$ python3 -q
>>> import numpy as np
>>> np.set_printoptions(precision=2, suppress=True, linewidth=120, sign=" ")
>>> def rnd(a):
...     return np.round(a, 2) + 0
... 
>>> arr = np.load("mat.npy")
>>> arr
array([[  6,   8,  15,   6],
       [  8,  14,   5,   9],
       [ 15,   5,   6,   0],
       [  6,   9,   0,   2]])
>>> rnd(np.linalg.det(arr[::-1]))
np.float64(6309.0)
>>> rnd(np.linalg.eigvals(arr))
array([ 30.25,  10.22, -10.53,  -1.94])
>>> rnd(np.linalg.det(arr.T))
np.float64(6309.0)
>>> np.kron(np.eye(2, dtype=int), arr)
array([[  6,   8,  15,   6,   0,   0,   0,   0],
       [  8,  14,   5,   9,   0,   0,   0,   0],
       [ 15,   5,   6,   0,   0,   0,   0,   0],
       [  6,   9,   0,   2,   0,   0,   0,   0],
       [  0,   0,   0,   0,   6,   8,  15,   6],
       [  0,   0,   0,   0,   8,  14,   5,   9],
       [  0,   0,   0,   0,  15,   5,   6,   0],
       [  0,   0,   0,   0,   6,   9,   0,   2]])
>>> rnd(np.linalg.det(2 * arr)), rnd(np.linalg.det(arr))
(np.float64(100944.0), np.float64(6309.0))
>>> M2 = arr[0, 0] * arr[1:] - np.outer(arr[1:, 0], arr[0])
>>> M2
array([[   0,   20,  -90,    6],
       [   0,  -90, -189,  -90],
       [   0,    6,  -90,  -24]])
>>> rnd(arr[:, 0] / arr[0, 0])
array([ 1.  ,  1.33,  2.5 ,  1.  ])
>>> np.flatnonzero(~M2.round(6).any(axis=1))
array([], dtype=int64)
>>> data = np.loadtxt("sample7.csv", delimiter=",")
>>> rnd(data)
array([[-0.15, -0.03, -0.1 ],
       [ 0.15, -0.13,  0.97],
       [-0.42, -0.9 , -0.05],
       [-0.88,  0.41,  0.21]])
>>> t3 = np.stack([data, -2 * data, data[::-1]])
>>> rnd(np.einsum("bij,cij->bc", t3, t3))
array([[ 3.  , -6.  ,  0.23],
       [-6.  , 12.  , -0.46],
       [ 0.23, -0.46,  3.  ]])
>>> (t3 @ data.T).shape
(3, 4, 4)
>>> t3.shape
(3, 4, 3)
>>> np.linalg.matrix_rank(t3)
array([ 3,  3,  3])
>>> rnd(t3.sum(axis=0))
array([[-0.73,  0.44,  0.3 ],
       [-0.57, -0.77, -1.02],
       [ 0.57,  0.77,  1.02],
       [ 0.73, -0.44, -0.3 ]])
